$ python3 -q
>>> import numpy as np
>>> np.set_printoptions(precision=3, suppress=True, linewidth=100, floatmode="fixed")
>>> data = np.array([[49, 42, -35, -21],
...     [42, 36, -30, -18],
...     [-35, -30, 25, 15],
...     [-21, -18, 15, 9]])
>>> # null space of dimension 3
>>> evals, vecs = np.linalg.eigvalsh(data)
Traceback (most recent call last):
  File "<python-input-4>", line 1, in <module>
    evals, vecs = np.linalg.eigvalsh(data)
    ^^^^^^^^^^^
ValueError: too many values to unpack (expected 2)
>>> evals, vecs = np.linalg.eigh(data)
>>> np.round(np.linalg.eigvalsh(data @ data), 3) + 0
array([    0.000,     0.000,     0.000, 14161.000])
>>> np.round(vecs.T @ vecs, 3) + 0
array([[1.000, 0.000, 0.000, 0.000],
       [0.000, 1.000, 0.000, 0.000],
       [0.000, 0.000, 1.000, 0.000],
       [0.000, 0.000, 0.000, 1.000]])
>>> np.unique(evals.round(6) + 0, return_counts=True)[1]
array([3, 1])
>>> vecs @ np.diag(evals) @ vecs.T
array([[ 49.000,  42.000, -35.000, -21.000],
       [ 42.000,  36.000, -30.000, -18.000],
       [-35.000, -30.000,  25.000,  15.000],
       [-21.000, -18.000,  15.000,   9.000]])
>>> evals.round(3) + 0
array([  0.000,   0.000,   0.000, 119.000])
>>> evals.sum(), np.trace(data)
(np.float64(119.0), np.int64(119))
>>> np.abs(vecs[:, -1])
array([0.642, 0.550, 0.458, 0.275])
>>> feats = np.loadtxt("dump.csv", delimiter=",")
>>> feats
array([[19.731, 21.142, 20.917],
       [20.497, 20.973, 19.512],
       [20.176, 21.698, 18.657],
       [20.538, 21.193, 22.450],
       [21.126, 20.306, 19.797],
       [20.369, 20.959, 19.824],
       [19.698, 19.553, 19.515],
       [21.073, 19.265, 21.654],
       [21.658, 21.006, 20.573],
       [17.553, 20.443, 21.438],
       [21.714, 19.519, 18.489],
       [20.118, 19.645, 19.885],
       [18.925, 18.643, 18.419],
       [19.890, 19.664, 20.246],
       [20.258, 18.203, 20.613],
       [18.510, 20.192, 19.846],
       [19.413, 20.219, 20.729],
       [21.622, 19.045, 21.174],
       [19.937, 19.749, 20.077],
       [19.237, 19.938, 20.793],
       [19.928, 21.210, 20.026]])
>>> vec = np.array([-3, -3, 2])
>>> rhs = feats @ vec
>>> try:
...     np.linalg.solve(feats, rhs)
... except np.linalg.LinAlgError as e:
...     print(repr(e))
... 
LinAlgError('Last 2 dimensions of the array must be square')
>>> np.linalg.solve(feats.T @ feats, feats.T @ rhs)
array([-3.000, -3.000,  2.000])
>>> np.linalg.lstsq(feats, rhs)[0]
array([-3.000, -3.000,  2.000])
>>> rng = np.random.default_rng(40)
>>> rhs = rhs + 0.02 * rng.normal(size=21)
>>> rhs
array([-80.808, -85.407, -88.323, -80.278, -84.723, -84.357, -78.731, -77.678, -86.864, -71.126,
       -86.717, -79.516, -75.858, -78.181, -74.176, -76.441, -77.431, -79.657, -78.895, -75.938,
       -83.334])
>>> coef, *_ = np.linalg.lstsq(feats, rhs)
>>> np.round(np.linalg.norm(rhs - feats @ coef), 3)
np.float64(0.07)
>>> [round(float(np.linalg.norm(np.linalg.solve(feats.T @ feats + lam * np.eye(3), feats.T @ rhs))), 2) for lam in (0, 1, 10, 100)]
[4.69, 4.52, 3.56, 2.39]
>>> vec = np.array([1, -1, 2])
>>> rhs = feats @ vec
>>> coef, lr = np.zeros(3), 1 / np.linalg.norm(feats, 2) ** 2
>>> for i in range(3):
...     coef -= lr * feats.T @ (feats @ coef - rhs)
...     if i % 1 == 0: print(i, round(np.linalg.norm(feats @ coef - rhs), 3))
... 
0 9.036
1 9.03
2 9.024
>>> np.round(np.linalg.cond(feats), 3)
np.float64(38.209)
>>> U, sv, Vt = np.linalg.svd(feats)
>>> np.argmax(sv[:-1] / (sv[1:] + 1e-6)) + 1
np.int64(1)
>>> B = U[:, :1] @ np.diag(sv[:1]) @ Vt[:1]
>>> round(np.linalg.norm(feats - B) / np.linalg.norm(feats), 3)
np.float64(0.039)
>>> np.linalg.matrix_rank(feats, rtol=0.05)
np.int64(1)
>>> W0 = np.load("mat.npy")
>>> W0
array([[ 1,  2, -2],
       [ 0, -2,  1],
       [ 1,  2,  2],
       [ 1, -6,  2]])
>>> def softmax(z):
...     e = np.exp(z - z.max(axis=-1, keepdims=True))
...     return e / e.sum(axis=-1, keepdims=True)
... 
>>> softmax(W0[1])
array([0.259, 0.035, 0.705])
>>> scores = W0 @ W0.T / np.sqrt(3)
>>> np.round(softmax(scores + np.triu(np.full(scores.shape, -np.inf), 1)), 3) + 0
array([[1.000, 0.000, 0.000, 0.000],
       [0.002, 0.998, 0.000, 0.000],
       [0.010, 0.002, 0.989, 0.000],
       [0.000, 0.000, 0.000, 1.000]])
>>> softmax(scores).round(6).argmax(axis=1)
array([0, 3, 2, 3])
>>> np.round(softmax(scores), 3) + 0
array([[0.990, 0.000, 0.010, 0.000],
       [0.000, 0.006, 0.000, 0.994],
       [0.010, 0.002, 0.988, 0.000],
       [0.000, 0.000, 0.000, 1.000]])
>>> B = np.array([[5, 5, 1], [9, 5, 1], [2, 0, 4]])
>>> np.einsum("ij->j", W0)
array([ 3, -4,  3])
>>> np.einsum("ij,ij->i", W0, W0)
array([ 9,  5,  9, 41])
>>> A = np.load("out2.npy")
>>> A
array([[-2.980, -2.000,  0.000],
       [-3.000,  1.020,  1.000],
       [-3.000, -2.000,  0.020]])
>>> U, sv, Vt = np.linalg.svd(A, full_matrices=False)
>>> np.round(Vt @ Vt.T, 3) + 0
array([[1.000, 0.000, 0.000],
       [0.000, 1.000, 0.000],
       [0.000, 0.000, 1.000]])
>>> np.allclose(U * sv @ Vt, A)
True
>>> np.round(U.T @ A @ Vt.T, 3) + 0
array([[5.547, 0.000, 0.000],
       [0.000, 2.481, 0.000],
       [0.000, 0.000, 0.010]])
>>> round(float(np.sqrt((sv ** 2).sum())), 3), np.round(np.linalg.norm(A), 3)
(6.076, np.float64(6.076))
>>> P = np.triu(np.array([[1, 2, 1], [1, 0, 0], [1, 1, 0]]), 1) + np.eye(3)
>>> B = P @ A @ np.linalg.inv(P)
>>> B
array([[-11.980,  22.000,  14.000],
       [ -3.000,   7.020,   4.000],
       [ -3.000,   4.000,   3.020]])
>>> arr = np.loadtxt("test0.csv", delimiter=",")
>>> arr
array([[ 0.000,  0.000,  0.000,  0.000],
       [-1.000,  1.000,  0.000,  0.000],
       [-1.000, -2.000,  0.000,  0.000],
       [ 0.000,  2.000, -1.000,  2.000]])
>>> # null space of dimension 1
>>> np.einsum("ij,ji->", arr, arr)
np.float64(5.0)
>>> round(np.linalg.det(arr[::-1]), 3)
np.float64(0.0)
>>> np.kron(np.eye(2, dtype=int), arr)
array([[ 0.000,  0.000,  0.000,  0.000,  0.000,  0.000,  0.000,  0.000],
       [-1.000,  1.000,  0.000,  0.000, -0.000,  0.000,  0.000,  0.000],
       [-1.000, -2.000,  0.000,  0.000, -0.000, -0.000,  0.000,  0.000],
       [ 0.000,  2.000, -1.000,  2.000,  0.000,  0.000, -0.000,  0.000],
       [ 0.000,  0.000,  0.000,  0.000,  0.000,  0.000,  0.000,  0.000],
       [-0.000,  0.000,  0.000,  0.000, -1.000,  1.000,  0.000,  0.000],
       [-0.000, -0.000,  0.000,  0.000, -1.000, -2.000,  0.000,  0.000],
       [ 0.000,  0.000, -0.000,  0.000,  0.000,  2.000, -1.000,  2.000]])
>>> np.einsum("ii->", arr)
np.float64(3.0)
>>> np.poly(arr)
array([ 1.000, -3.000,  2.000,  0.000,  0.000])
>>> round(float(np.linalg.det(2 * arr)), 3), round(float(np.linalg.det(arr)), 3)
(0.0, 0.0)
>>> softmax(arr).sum(axis=1)
array([1.000, 1.000, 1.000, 1.000])
>>> softmax(arr[2])
array([0.147, 0.054, 0.399, 0.399])
>>> np.round(softmax(10 * arr[2]), 3) + 0
array([0.000, 0.000, 0.500, 0.500])
>>> scores = arr @ arr.T / np.sqrt(4)
>>> softmax(scores).round(6).argmax(axis=1)
array([0, 1, 2, 3])
>>> softmax(scores)[2] @ arr
array([-0.918, -1.687, -0.010,  0.019])
>>> np.round(arr @ np.linalg.pinv(arr) @ arr, 3) + 0
array([[ 0.000,  0.000,  0.000,  0.000],
       [-1.000,  1.000,  0.000,  0.000],
       [-1.000, -2.000,  0.000,  0.000],
       [ 0.000,  2.000, -1.000,  2.000]])
>>> np.linalg.lstsq(arr[:-1].T, arr[-1])[2]
np.int32(2)
>>> np.round(np.trace(np.linalg.pinv(arr) @ arr), 3)
np.float64(3.0)
>>> np.allclose(arr[:-1].T @ np.linalg.lstsq(arr[:-1].T, arr[-1])[0], arr[-1])
False
>>> U, sv, Vt = np.linalg.svd(arr, full_matrices=False)
>>> np.cumsum(sv ** 2) / np.sum(sv ** 2)
array([0.748, 0.908, 1.000, 1.000])
>>> U.shape, sv.shape, Vt.shape
((4, 4), (4,), (4, 4))
>>> np.round(U.T @ arr @ Vt.T, 3) + 0
array([[3.460, 0.000, 0.000, 0.000],
       [0.000, 1.601, 0.000, 0.000],
       [0.000, 0.000, 1.211, 0.000],
       [0.000, 0.000, 0.000, 0.000]])
>>> np.round(U.T @ U, 3) + 0
array([[1.000, 0.000, 0.000, 0.000],
       [0.000, 1.000, 0.000, 0.000],
       [0.000, 0.000, 1.000, 0.000],
       [0.000, 0.000, 0.000, 1.000]])
>>> rk = np.linalg.matrix_rank(arr)
>>> rk
np.int64(3)
>>> ns = np.linalg.svd(arr)[2][rk:].T
>>> [int(np.linalg.matrix_rank(arr[:, :j + 1])) for j in range(4)]
[1, 2, 3, 3]
>>> [int(np.linalg.matrix_rank(arr[:i])) for i in range(1, len(arr) + 1)]
[0, 1, 2, 3]
>>> ns @ ns.T
array([[0.000, 0.000, 0.000, 0.000],
       [0.000, 0.000, 0.000, 0.000],
       [0.000, 0.000, 0.800, 0.400],
       [0.000, 0.000, 0.400, 0.200]])
>>> E = np.load("layer13.npy")
>>> E
array([[ 0,  3,  0],
       [ 0,  1,  1],
       [ 3,  3, -2],
       [ 0, -3, -3]])
>>> Q = E.astype(float).copy()
>>> for j in range(3):
...     Q[:, j] -= Q[:, :j] @ (Q[:, :j].T @ Q[:, j])
...     Q[:, j] /= np.linalg.norm(Q[:, j])
... 
>>> Q
array([[ 0.000,  0.688, -0.725],
       [ 0.000,  0.229,  0.218],
       [ 1.000,  0.000,  0.000],
       [ 0.000, -0.688, -0.653]])
>>> np.linalg.norm(E, axis=1)
array([3.000, 1.414, 4.690, 4.243])
>>> np.linalg.norm(E, axis=0)
array([3.000, 5.292, 3.742])
>>> J = np.array([[3, 4, 5], [6, 7, 8], [9, 10, 11]])
>>> # rows and columns are dependent
>>> labels = rng.permutation(3)
>>> labels
array([1, 2, 0])
>>> B = J[labels][:, labels]
>>> np.trace(B)
np.int64(21)
>>> B
array([[ 7,  8,  6],
       [10, 11,  9],
       [ 4,  5,  3]])
>>> np.diag(B)
array([ 7, 11,  3])
>>> np.linalg.matrix_rank(feats, rtol=0.1)
np.int64(1)
>>> np.linalg.cond(feats) > 100
np.False_
>>> np.argsort(-np.linalg.norm(feats, axis=0).round(6), kind="stable")[:3]
array([2, 1, 0])
>>> U, sv, Vt = np.linalg.svd(J)
>>> sv.round(3) + 0
array([22.369,  0.805,  0.000])
>>> B = U[:, :2] @ np.diag(sv[:2]) @ Vt[:2]
>>> np.linalg.matrix_rank(B)
np.int64(2)
>>> cov = A.T @ A
>>> np.diag(cov)
array([26.880,  9.040,  1.000])
>>> round(np.trace(cov), 3), round(float((A ** 2).sum()), 3)
(np.float64(36.921), 36.921)
>>> np.round(np.linalg.svd(A, compute_uv=False) ** 2, 3) + 0
array([30.764,  6.157,  0.000])
>>> np.linalg.matrix_rank(cov)
np.int64(3)
>>> np.allclose(cov, cov.T)
True
